% python3 -q
>>> import numpy as np
>>> import numpy.linalg as la
>>> np.set_printoptions(suppress=True, linewidth=200)
>>> X = np.load("dump.npy")
>>> X.round(2)
array([[0.5 , 0.  , 0.5 , 0.  , 0.  ],
       [0.25, 0.25, 0.25, 0.  , 0.25],
       [0.  , 0.5 , 0.5 , 0.  , 0.  ],
       [0.  , 0.5 , 0.  , 0.5 , 0.  ],
       [0.33, 0.33, 0.  , 0.  , 0.33]])
>>> # a transition matrix
>>> blk = np.stack([X, -2 * X, X[::-1]])
>>> np.round(np.einsum("bij,cij->bc", blk, blk), 2)
array([[ 2.08, -4.17,  1.08],
       [-4.17,  8.33, -2.17],
       [ 1.08, -2.17,  2.08]])
>>> np.round(la.norm(blk, axis=(1, 2)), 2)
array([1.44, 2.89, 1.44])
>>> la.matrix_rank(blk)
array([5, 5, 5])
>>> la.matrix_rank(blk.reshape(3, -1))
np.int64(2)
>>> w1 = np.array([[-1, 0, 2, 1, 0],
...     [0, 2, -1, -1, -1],
...     [2, 2, 1, 1, 2],
...     [0, 3, 0, -2, 0],
...     [-1, -2, 1, -3, 0]])
>>> beta = np.array([-5, -9, -7, -1, 0])
>>> H = np.maximum(X @ w1 + beta, 0)
>>> (H > 0).mean(axis=0)
array([0. , 0. , 0. , 0. , 0.6])
>>> (H > 0).astype(int)
array([[0, 0, 0, 0, 1],
       [0, 0, 0, 0, 1],
       [0, 0, 0, 0, 1],
       [0, 0, 0, 0, 0],
       [0, 0, 0, 0, 0]])
>>> basis = np.array([[-3, 2], [2, 0], [-3, 0], [0, -2], [0, 2]])
>>> (H @ basis).round(6).argmax(axis=1)
array([1, 1, 1, 0, 0])
>>> W0 = np.loadtxt("a.csv", delimiter=",")
>>> W0
array([[ 3.17,  8.9 ,  9.04,  2.86,  7.12,  1.12,  2.98,  3.95,  4.95],
       [ 2.97,  8.93,  9.02,  2.98,  6.85,  1.08,  3.01,  3.95,  4.95],
       [ 2.98,  8.97,  9.05,  2.94,  7.2 ,  1.06,  2.83,  3.99,  5.03],
       [ 2.89,  8.96,  8.89,  3.06,  6.99,  1.03,  3.  ,  3.97,  5.14],
       [ 3.07,  9.07,  9.06,  3.2 ,  6.97,  0.95,  3.13,  4.01,  4.82],
       [ 3.  ,  9.06,  8.84,  2.69,  6.97,  0.85,  2.92,  4.08,  5.07],
       [ 2.88,  9.07,  9.17,  2.92,  7.09,  0.9 ,  3.  ,  3.95,  5.07],
       [ 3.02,  7.13, -0.23,  8.91,  4.01,  6.07,  0.04,  5.98,  3.12],
       [ 2.9 ,  7.01, -0.09,  9.15,  3.99,  6.06, -0.11,  6.1 ,  3.02],
       [ 2.99,  6.95,  0.14,  9.05,  4.01,  5.93,  0.23,  6.07,  3.01],
       [ 2.98,  7.05, -0.03,  8.97,  4.05,  5.97,  0.03,  6.01,  2.84],
       [ 2.83,  7.19, -0.03,  8.91,  4.11,  6.12,  0.  ,  6.13,  3.03],
       [ 3.22,  6.88, -0.12,  8.96,  4.02,  5.98, -0.05,  5.97,  2.94],
       [ 2.96,  7.1 ,  0.06,  8.9 ,  4.02,  5.88, -0.05,  6.21,  2.97]])
>>> hat = np.triu(np.array([[0, 3, 2, -4, 0],
...     [0, -8, 5, -6, -4],
...     [-9, 2, 1, -4, 3],
...     [-3, 2, -8, 4, -7],
...     [5, -4, -6, 0, 0]]), 1) + np.eye(5)
>>> other = hat @ X @ la.inv(hat)
>>> la.matrix_rank(other)
np.int64(5)
>>> np.round(hat @ X - X @ hat, 2)
array([[ 0.75, -1.75,  0.75,  2.  , -0.75],
       [-1.33, -2.58,  0.75,  0.5 , -1.08],
       [ 1.  , -1.  , -2.5 ,  3.  ,  1.5 ],
       [-2.33, -2.33, -2.5 ,  3.  ,  3.17],
       [ 0.  , -1.  , -2.33,  3.33,  1.33]])
>>> np.round(la.det(other), 2)
np.float64(-0.01)
>>> hat = W0 @ la.solve(W0.T @ W0, W0.T)
>>> np.round(np.diag(hat), 2)
array([0.67, 0.85, 0.58, 0.53, 0.77, 0.81, 0.32, 0.72, 0.51, 0.85, 0.45, 0.66, 0.67, 0.59])
>>> round(np.trace(hat), 2)
np.float64(9.0)
>>> np.round(la.eigvalsh(hat), 2) + 0
array([0., 0., 0., 0., 0., 1., 1., 1., 1., 1., 1., 1., 1., 1.])
>>> round(np.log10(la.cond(W0)))
3
>>> round(float(la.norm(W0, 2) / la.norm(W0)), 2)
0.91
>>> u = np.array([0, 3, 3])
>>> r1 = np.array([5, 0, 1, 1, 3, 0, 4])
>>> M = np.outer(u, r1)
>>> M
array([[ 0,  0,  0,  0,  0,  0,  0],
       [15,  0,  3,  3,  9,  0, 12],
       [15,  0,  3,  3,  9,  0, 12]])
>>> # column 3 repeats column 2
>>> [round(float(x), 2) for x in la.svd(M, compute_uv=False)[:3]]
[30.59, 0.0, 0.0]
>>> np.argsort(-la.norm(M, axis=0).round(6), kind="stable")[:3]
array([0, 6, 4])
>>> la.cond(M) > 100
np.True_
>>> arr = np.loadtxt("out14.csv", delimiter=",")
>>> arr.round(2)
array([[ 0.86,  0.37, -0.25, -0.25],
       [ 0.37,  0.05,  0.66,  0.66],
       [-0.25,  0.66,  0.54, -0.46],
       [-0.25,  0.66, -0.46,  0.54]])
>>> u, r1 = arr[1], arr[2]
>>> round(u @ u, 2)
np.float64(1.0)
>>> p = (u @ r1) / (u @ u) * u
>>> np.round(r1 - p, 2)
array([-0.25,  0.66,  0.54, -0.46])
>>> la.matrix_rank(np.outer(u, r1))
np.int64(1)
>>> np.round(np.outer(u, r1), 2)
array([[-0.09,  0.24,  0.2 , -0.17],
       [-0.01,  0.03,  0.03, -0.02],
       [-0.17,  0.43,  0.36, -0.3 ],
       [-0.17,  0.43,  0.36, -0.3 ]])
>>> p.round(2) + 0
array([0., 0., 0., 0.])
>>> np.round(la.norm(u + r1) ** 2 + la.norm(u - r1) ** 2, 2)
np.float64(4.0)
>>> q, V = la.qr(arr[:, :1])[0], la.qr(arr[:, 1:])[0]
>>> sv = la.svd(q.T @ V, compute_uv=False)
>>> round(la.norm(q @ q.T - V @ V.T, 2), 2)
np.float64(1.0)
>>> A = np.loadtxt("layer3.csv", delimiter=",")
>>> A
array([[ 3.,  3.,  0.,  1.,  1.,  0.,  0.,  0.,  0.,  0.,  2.],
       [ 0.,  1.,  1.,  2.,  0.,  2.,  2.,  3.,  2.,  1.,  0.],
       [ 3.,  3.,  0.,  2.,  0.,  2.,  3.,  1.,  0.,  0.,  3.],
       [ 3.,  0.,  3.,  3.,  1.,  0.,  0.,  2.,  0.,  0.,  2.],
       [ 2.,  0.,  2.,  1.,  0.,  1.,  3.,  3.,  3.,  1.,  2.],
       [ 3.,  3.,  3.,  3.,  3.,  1.,  1.,  0.,  0.,  2.,  2.],
       [ 2.,  3.,  1.,  2.,  2.,  2.,  1.,  2.,  3.,  1.,  3.],
       [ 3.,  2., -1., -1.,  1., -2., -2., -3., -2., -1.,  2.]])
>>> # looks like rank 7
>>> rank = la.matrix_rank(A)
>>> rank
np.int64(7)
>>> N = la.svd(A)[2][rank:].T
>>> [int(la.matrix_rank(np.delete(A, i, axis=0))) for i in range(8)]
[7, 7, 6, 6, 6, 6, 6, 7]
>>> [int(la.matrix_rank(A[:, :j + 1])) for j in range(11)]
[1, 2, 3, 4, 5, 6, 7, 7, 7, 7, 7]
>>> N.shape
(11, 4)
>>> U, sv, vt = la.svd(A)
>>> V = vt[:(sv > 1e-8).sum()]
>>> rng = np.random.default_rng(12603)
>>> x0 = A[5] + 5 * A[7] + rng.integers(2) * np.eye(11)[1]
>>> x0
array([ 18.,  14.,  -2.,  -2.,   8.,  -9.,  -9., -15., -10.,  -3.,  12.])
>>> np.round(np.diag(V.T @ V), 2)
array([0.68, 0.79, 0.57, 0.59, 0.46, 0.51, 0.82, 0.66, 0.74, 0.39, 0.78])
>>> mat = np.loadtxt("m.csv", delimiter=",")
>>> mat
array([[ -7.,  -2.,  -9.,  -8.,   7.,  -5.,   5.,   4.,   9.,   8.,  -7.],
       [ -6.,   8.,  -2.,  -7.,  -7.,   5.,   1.,   2.,   9.,   1.,   2.],
       [  7.,  -4.,   1.,  -8.,   0.,  -9.,   7.,  -9.,  -1.,  -9.,   8.],
       [  4.,   7.,  -6.,   8.,   5.,  -6.,  -7.,  -9.,   8.,   4.,  -3.],
       [ -9.,   8.,  -8.,   3.,   7.,  -5.,   3.,  -1.,   0.,   0.,  -6.],
       [  5., -18.,  -5.,   6.,  21., -15.,   3.,   0.,  -9.,   6., -11.]])
>>> x0 = np.array([3, 3, 3, 4, -7, -1, -1, -7, -2, 7, -2])
>>> h1 = np.maximum(mat @ x0, 0)
>>> np.maximum(mat @ x0, 0) - np.maximum(-mat @ x0, 0)
array([-111.,  -14.,  -32.,  106.,  -43.,  -83.])
>>> np.maximum(mat @ (3 * x0), 0)
array([  0.,   0.,   0., 318.,   0.,   0.])
>>> np.flatnonzero(h1 > 1e-9)
array([3])
>>> mat * (h1 > 1e-9)[:, None]
array([[-0., -0., -0., -0.,  0., -0.,  0.,  0.,  0.,  0., -0.],
       [-0.,  0., -0., -0., -0.,  0.,  0.,  0.,  0.,  0.,  0.],
       [ 0., -0.,  0., -0.,  0., -0.,  0., -0., -0., -0.,  0.],
       [ 4.,  7., -6.,  8.,  5., -6., -7., -9.,  8.,  4., -3.],
       [-0.,  0., -0.,  0.,  0., -0.,  0., -0.,  0.,  0., -0.],
       [ 0., -0., -0.,  0.,  0., -0.,  0.,  0., -0.,  0., -0.]])
>>> h1
array([  0.,   0.,   0., 106.,   0.,   0.])
>>> mat.T @ h1
array([ 424.,  742., -636.,  848.,  530., -636., -742., -954.,  848.,  424., -318.])
>>> w1 = np.array([[2, 3],
...     [1, 2],
...     [2, 2],
...     [2, 1],
...     [0, 2],
...     [2, 3],
...     [0, 0],
...     [0, 1],
...     [1, 0],
...     [0, 0],
...     [2, 3]])
>>> beta = np.array([0, 2])
>>> H = np.maximum(mat @ w1 + beta, 0)
>>> la.matrix_rank(H)
np.int64(1)
>>> np.round((H > 0).mean(axis=0), 2)
array([0.33, 0.  ])
>>> (H > 0).astype(int)
array([[0, 0],
       [1, 0],
       [0, 0],
       [1, 0],
       [0, 0],
       [0, 0]])
>>> basis = np.array([[-2, 0, -2], [2, 0, -2]])
>>> H @ basis
array([[  0.,   0.,   0.],
       [ -2.,   0.,  -2.],
       [  0.,   0.,   0.],
       [-18.,   0., -18.],
       [  0.,   0.,   0.],
       [  0.,   0.,   0.]])
>>> w1 @ basis
array([[  2,   0, -10],
       [  2,   0,  -6],
       [  0,   0,  -8],
       [ -2,   0,  -6],
       [  4,   0,  -4],
       [  2,   0, -10],
       [  0,   0,   0],
       [  2,   0,  -2],
       [ -2,   0,  -2],
       [  0,   0,   0],
       [  2,   0, -10]])
>>> (H @ basis).round(6).argmax(axis=1)
array([0, 1, 0, 1, 0, 0])
>>> rank = la.matrix_rank(mat)
>>> rank
np.int64(5)
>>> N = la.svd(mat)[2][rank:].T
>>> np.allclose(mat @ N, 0)
True
>>> [int(la.matrix_rank(np.delete(mat, i, axis=0))) for i in range(6)]
[5, 5, 4, 4, 4, 5]
>>> np.allclose(mat[:-1].T @ la.lstsq(mat[:-1].T, mat[-1])[0], mat[-1])
True
>>> np.round(mat @ la.pinv(mat) @ mat, 2) + 0
array([[ -7.,  -2.,  -9.,  -8.,   7.,  -5.,   5.,   4.,   9.,   8.,  -7.],
       [ -6.,   8.,  -2.,  -7.,  -7.,   5.,   1.,   2.,   9.,   1.,   2.],
       [  7.,  -4.,   1.,  -8.,   0.,  -9.,   7.,  -9.,  -1.,  -9.,   8.],
       [  4.,   7.,  -6.,   8.,   5.,  -6.,  -7.,  -9.,   8.,   4.,  -3.],
       [ -9.,   8.,  -8.,   3.,   7.,  -5.,   3.,  -1.,   0.,   0.,  -6.],
       [  5., -18.,  -5.,   6.,  21., -15.,   3.,   0.,  -9.,   6., -11.]])
>>> la.lstsq(mat[:-1].T, mat[-1])[2]
np.int32(5)
>>> np.unique(mat.round(6), axis=0).shape
(6, 11)
>>> np.round(np.trace(la.pinv(mat) @ mat), 2)
np.float64(5.0)
>>> feats = np.load("run6.npy")
>>> feats
array([[  0.09,   0.66,  -0.14,  -0.95, -19.97,  -0.88],
       [ -0.15,  -0.68,   0.96,   2.32,   7.43,  11.88],
       [  0.13,  -1.33,  -1.16,  -1.17,  18.6 ,  -4.33],
       [ -0.69,  -2.16,  -0.22, -13.11,  -7.91,   0.98],
       [ -0.34,  -1.88,   1.41,   8.92,  15.78,  11.71],
       [  0.03,   2.09,   0.58,   4.46,  19.64,  17.44],
       [  1.15,   1.14,   0.8 ,  -5.53,   4.14,  -8.24],
       [ -0.24,  -6.88,   0.65,  -2.6 ,  37.16,  -1.11],
       [  0.47,   1.74,  -1.65,  -1.71,   4.56,  11.8 ],
       [ -1.55,   0.95,  -0.19,  -1.35,  -0.28, -11.81],
       [  0.5 ,  -2.95,  -1.39,  11.15, -29.61,  -4.06],
       [  0.63,   1.02,   0.31,  -0.45,  51.48,  16.41],
       [  0.04,   4.72,   1.03,  -6.28,  10.26,   3.86],
       [ -0.64,   0.78,  -0.68,   3.09, -27.18,  11.59],
       [  0.18,  -2.82,  -0.4 ,  -3.43,   6.66,  -6.15],
       [ -1.19,   3.31,   0.14,  -6.27, -15.06,  -1.69],
       [ -0.91,   1.41,  -0.34,  -0.76, -36.44,  -5.1 ],
       [  0.88,  -3.33,  -1.25,   3.22,  38.69,   5.07],
       [ -0.56,  -5.54,   0.96,   7.65,   9.59,  18.86],
       [ -0.78,   0.02,   0.18,  -4.77,   9.06,  -4.87],
       [ -0.86,   0.17,   0.31,   2.06,  27.96,  19.98],
       [  0.78,  -4.3 ,   1.62,   4.68,  22.7 , -18.4 ],
       [  0.04,   2.4 ,   0.65,  -3.65,  12.47, -13.86],
       [ -0.28,  -1.73,  -2.08,   9.88,   3.8 ,  16.01],
       [ -1.04,   3.43,  -1.75,  -0.15,   0.13,  -3.67]])
>>> other = feats + rng.integers(-2, 3, (25, 4)) @ rng.integers(-2, 3, (4, 6))
>>> other.round(2)
array([[  6.09,   1.66,   3.86,   4.05, -15.97,   4.12],
       [ -5.15,  -6.68,   6.96,   8.32,  11.43,   6.88],
       [ -9.87,  -7.33,   2.84,   0.83,  18.6 , -12.33],
       [ -3.69,  -4.16,   1.78, -10.11,  -7.91,  -2.02],
       [ -9.34,  -2.88,   2.41,   8.92,   9.78,   5.71],
       [  3.03,   0.09,   7.58,  10.46,  25.64,  20.44],
       [  1.15,  -0.86,   6.8 ,  -3.53,   8.14,  -6.24],
       [ -0.24, -11.88,   8.65,   1.4 ,  45.16,  -0.11],
       [ -4.53,  -5.26,   5.35,   2.29,  10.56,   7.8 ],
       [ -0.55,  -3.05,   2.81,   2.65,   5.72, -12.81],
       [ -3.5 ,  -8.95,   0.61,  15.15, -25.61, -10.06],
       [  5.63,   6.02,  -2.69,  -5.45,  49.48,  22.41],
       [  1.04,   7.72,  -0.97,  -4.28,   6.26,   3.86],
       [ -0.64,   3.78,  -0.68,   4.09, -31.18,  12.59],
       [ -2.82,  -5.82,   0.6 ,  -5.43,   8.66,  -8.15],
       [ -6.19,  -0.69,   5.14,  -4.27, -13.06,  -4.69],
       [ -3.91,  -1.59,   4.66,   3.24, -34.44,  -7.1 ],
       [ -2.12,  -9.33,   5.75,   9.22,  44.69,   2.07],
       [  4.44,  -8.54,   0.96,   7.65,  17.59,  20.86],
       [ -1.78,  -2.98,   4.18,  -3.77,  13.06,  -4.87],
       [  6.14,   3.17,  -2.69,  -1.94,  29.96,  25.98],
       [  5.78,  -7.3 ,   1.62,   4.68,  30.7 , -16.4 ],
       [  4.04,   5.4 ,  -1.35,  -8.65,  12.47,  -8.86],
       [  2.72,  -3.73,  -1.08,   6.88,   9.8 ,  19.01],
       [ -3.04,   5.43,   0.25,   1.85,  -3.87,  -3.67]])
>>> np.round(other - feats, 2)
array([[  6.,   1.,   4.,   5.,   4.,   5.],
       [ -5.,  -6.,   6.,   6.,   4.,  -5.],
       [-10.,  -6.,   4.,   2.,   0.,  -8.],
       [ -3.,  -2.,   2.,   3.,   0.,  -3.],
       [ -9.,  -1.,   1.,   0.,  -6.,  -6.],
       [  3.,  -2.,   7.,   6.,   6.,   3.],
       [  0.,  -2.,   6.,   2.,   4.,   2.],
       [  0.,  -5.,   8.,   4.,   8.,   1.],
       [ -5.,  -7.,   7.,   4.,   6.,  -4.],
       [  1.,  -4.,   3.,   4.,   6.,  -1.],
       [ -4.,  -6.,   2.,   4.,   4.,  -6.],
       [  5.,   5.,  -3.,  -5.,  -2.,   6.],
       [  1.,   3.,  -2.,   2.,  -4.,   0.],
       [  0.,   3.,   0.,   1.,  -4.,   1.],
       [ -3.,  -3.,   1.,  -2.,   2.,  -2.],
       [ -5.,  -4.,   5.,   2.,   2.,  -3.],
       [ -3.,  -3.,   5.,   4.,   2.,  -2.],
       [ -3.,  -6.,   7.,   6.,   6.,  -3.],
       [  5.,  -3.,   0.,   0.,   8.,   2.],
       [ -1.,  -3.,   4.,   1.,   4.,   0.],
       [  7.,   3.,  -3.,  -4.,   2.,   6.],
       [  5.,  -3.,   0.,   0.,   8.,   2.],
       [  4.,   3.,  -2.,  -5.,   0.,   5.],
       [  3.,  -2.,   1.,  -3.,   6.,   3.],
       [ -2.,   2.,   2.,   2.,  -4.,   0.]])
>>> np.round(la.svd(other - feats, compute_uv=False), 2) + 0
array([38.75, 28.59, 13.27,  8.33,  0.  ,  0.  ])
